$ python -q
>>> import numpy as np
>>> from numpy import linalg as LA
>>> np.set_printoptions(precision=3, suppress=True, linewidth=140, floatmode="fixed")
>>> W0 = np.loadtxt("dump.csv", delimiter=",")
>>> print(W0)
[[1.000 0.000 0.000 0.000 0.000]
 [0.000 0.000 0.000 1.000 0.000]
 [0.000 0.000 1.000 0.000 0.000]
 [0.000 0.000 0.000 0.000 1.000]
 [0.000 1.000 0.000 0.000 0.000]]
>>> Uu, sigma, vt = LA.svd(W0, full_matrices=False)
>>> print(sigma / sigma[0])
[1.000 1.000 1.000 1.000 1.000]
>>> print(sigma)
[1.000 1.000 1.000 1.000 1.000]
>>> print((sigma > 1e-8).sum())
5
>>> vec = np.array([3, -1, 4, 2, -1])
>>> print([p for p in range(1, 25) if np.allclose(LA.matrix_power(W0, p), np.eye(5))])
[3, 6, 9, 12, 15, 18, 21, 24]
>>> print(np.abs(LA.eigvals(W0)))
[1.000 1.000 1.000 1.000 1.000]
>>> print(5 - LA.matrix_rank(W0 - np.eye(5), tol=1e-8))
3
>>> print(round(LA.norm(vec), 3), round(LA.norm(W0 @ vec), 3))
5.568 5.568
>>> print(np.sort(np.abs(np.degrees(np.angle(LA.eigvals(W0))))))
[  0.000   0.000   0.000 120.000 120.000]
>>> print(np.round(LA.det(W0), 3))
1.0
>>> K = np.load("block14.npy")
>>> print(K)
[[ 0.894 -0.063 -0.184 -0.088 -0.044 -0.014 -0.195  0.094  0.001]
 [-0.063  0.825  0.086 -0.289  0.087  0.022 -0.130  0.152 -0.042]
 [-0.184  0.086  0.404  0.181 -0.236 -0.068 -0.319  0.028  0.063]
 [-0.088 -0.289  0.181  0.521  0.157  0.041 -0.187  0.243 -0.071]
 [-0.044  0.087 -0.236  0.157  0.890 -0.031 -0.069 -0.040  0.035]
 [-0.014  0.022 -0.068  0.041 -0.031  0.991 -0.023 -0.009  0.010]
 [-0.195 -0.130 -0.319 -0.187 -0.069 -0.023  0.639  0.184 -0.002]
 [ 0.094  0.152  0.028  0.243 -0.040 -0.009  0.184  0.849  0.028]
 [ 0.001 -0.042  0.063 -0.071  0.035  0.010 -0.002  0.028  0.987]]
>>> # looks like rank 7
>>> w, V = LA.eigh(K)
>>> vec = np.array([-3, -1, -3, -5, 5, 2, -5, -2, 1])
>>> print(round(float(vec @ K @ vec / (vec @ vec)), 3), round(float(w[0]), 3), np.round(w[-1], 3))
0.563 -0.0 1.0
>>> print(round(float(np.abs(K).sum(axis=1).max()), 3), round(float(np.abs(w).max()), 3))
1.779 1.0
>>> Uu, sigma, vt = LA.svd(K)
>>> print(np.argmax(sigma[:-1] / (sigma[1:] + 1e-6)) + 1)
7
>>> A2 = Uu[:, :7] @ np.diag(sigma[:7]) @ vt[:7]
>>> print(np.round(LA.norm(K - A2) / LA.norm(K), 3))
0.0
>>> print(round(np.abs(K - A2).max(), 3))
0.0
>>> A2 = K / LA.norm(K, axis=1, keepdims=True)
>>> G = A2 @ A2.T
>>> print(G[1])
[-0.073  1.000  0.149 -0.440  0.101  0.025 -0.179  0.182 -0.046]
>>> print(np.argwhere(np.triu(np.abs(G) > 0.95, 1)))
[]
>>> print(np.round(np.degrees(np.arccos(np.clip(G[1, 5], -1, 1))), 3))
88.581
>>> arr = np.load("out12.npy")
>>> print(arr)
[[2 0 1 1 1 1 1 1 0 2 1 1]
 [1 0 2 1 2 1 1 0 0 1 2 0]
 [1 1 2 1 2 1 2 2 0 0 2 1]
 [2 0 1 1 1 1 1 1 0 2 1 1]
 [2 2 0 0 2 1 2 1 1 0 2 2]
 [2 0 0 0 0 0 0 2 1 1 2 1]
 [0 1 0 0 0 0 1 2 0 0 0 2]
 [1 0 0 2 2 0 1 0 0 0 2 1]
 [2 0 2 1 1 1 0 2 2 1 2 1]
 [0 2 0 2 0 2 1 1 1 0 1 2]
 [1 2 0 0 0 1 0 1 0 2 0 0]
 [1 0 1 2 1 2 1 1 0 1 1 0]
 [2 2 2 2 0 0 0 2 0 0 1 1]]
>>> blk = np.stack([arr, 3 * arr, arr[::-1]])
>>> print(np.einsum("bij,cij->bc", blk, blk))
[[ 234  702  138]
 [ 702 2106  414]
 [ 138  414  234]]
>>> print(blk.shape)
(3, 13, 12)
>>> print((blk @ arr.T).shape)
(3, 13, 13)
>>> print(LA.matrix_rank(blk.reshape(3, -1)))
2
>>> A2 = np.c_[arr[:, :7] @ np.array([[5, 2, 1, 4, 2, 1, 3],
...     [5, 0, 4, 4, 2, 4, 5],
...     [0, 3, 2, 5, 0, 1, 4],
...     [0, 1, 4, 5, 2, 1, 3],
...     [2, 0, 1, 3, 2, 3, 1],
...     [1, 3, 0, 5, 5, 0, 4],
...     [4, 3, 2, 5, 3, 3, 3]]), np.array([-6, 2, 5, -6, 9, -5, 7, 4, -9, 4, -9, 7, 2])]
>>> print(A2)
[[17 14 11 31 16 10 21 -6]
 [14 15 13 35 16 13 23  2]
 [23 18 19 44 21 20 31  5]
 [17 14 11 31 16 10 21 -6]
 [33 13 16 37 23 22 28  9]
 [10  4  2  8  4  2  6 -5]
 [ 9  3  6  9  5  7  8  7]
 [13  7 13 25 13 12 14  4]
 [13 14 11 31 13  8 22 -9]
 [16 11 18 33 21 13 27  4]
 [16  5  9 17 11  9 17 -9]
 [13 16 14 37 21 10 25  7]
 [20 12 22 36 12 14 30  2]]
>>> print(np.round(LA.norm(A2 - arr @ LA.lstsq(arr, A2)[0], axis=0), 3) + 0)
[0.000 0.000 0.000 0.000 0.000 0.000 0.000 0.000]
>>> print(np.round(LA.lstsq(arr, A2[:, 0])[0], 3) + 0)
[5.000 5.000 0.000 0.000 2.000 1.000 4.000 0.000 0.000 0.000 0.000 0.000]
>>> print(LA.matrix_rank(np.c_[arr, A2]))
12
>>> vec = np.array([-2, 6, 7, 3, -9, 0, -9, -8, -2, 0, -4, -2])
>>> target = arr @ vec
>>> print(np.round(LA.pinv(arr) @ arr, 3) + 0)
[[1.000 0.000 0.000 0.000 0.000 0.000 0.000 0.000 0.000 0.000 0.000 0.000]
 [0.000 1.000 0.000 0.000 0.000 0.000 0.000 0.000 0.000 0.000 0.000 0.000]
 [0.000 0.000 1.000 0.000 0.000 0.000 0.000 0.000 0.000 0.000 0.000 0.000]
 [0.000 0.000 0.000 1.000 0.000 0.000 0.000 0.000 0.000 0.000 0.000 0.000]
 [0.000 0.000 0.000 0.000 1.000 0.000 0.000 0.000 0.000 0.000 0.000 0.000]
 [0.000 0.000 0.000 0.000 0.000 1.000 0.000 0.000 0.000 0.000 0.000 0.000]
 [0.000 0.000 0.000 0.000 0.000 0.000 1.000 0.000 0.000 0.000 0.000 0.000]
 [0.000 0.000 0.000 0.000 0.000 0.000 0.000 1.000 0.000 0.000 0.000 0.000]
 [0.000 0.000 0.000 0.000 0.000 0.000 0.000 0.000 1.000 0.000 0.000 0.000]
 [0.000 0.000 0.000 0.000 0.000 0.000 0.000 0.000 0.000 1.000 0.000 0.000]
 [0.000 0.000 0.000 0.000 0.000 0.000 0.000 0.000 0.000 0.000 1.000 0.000]
 [0.000 0.000 0.000 0.000 0.000 0.000 0.000 0.000 0.000 0.000 0.000 1.000]]
>>> print(np.round(LA.lstsq(arr, target)[0], 3) + 0)
[-2.000  6.000  7.000  3.000 -9.000  0.000 -9.000 -8.000 -2.000  0.000 -4.000 -2.000]
>>> rng = np.random.default_rng(98)
>>> target = target + 0.05 * rng.normal(size=13)
>>> print(target)
[-26.054 -20.062 -40.972 -25.966 -49.979 -31.947 -23.015 -32.970 -25.981  -8.987   1.976 -18.982   6.073]
>>> beta, *_ = LA.lstsq(arr, target)
>>> print(beta.round())
[-2.000  6.000  7.000  3.000 -9.000 -0.000 -9.000 -8.000 -2.000  0.000 -4.000 -2.000]
>>> print(beta)
[-1.983  6.020  6.987  3.084 -9.102 -0.145 -8.777 -7.995 -1.846  0.029 -4.020 -2.134]
>>> print(round(float(LA.norm(target - arr @ beta)), 3))
0.063
>>> print([round(float(LA.norm(LA.solve(arr.T @ arr + lam * np.eye(12), arr.T @ target))), 2) for lam in (0, 1, 10, 100)])
[18.61, 15.7, 9.88, 4.43]
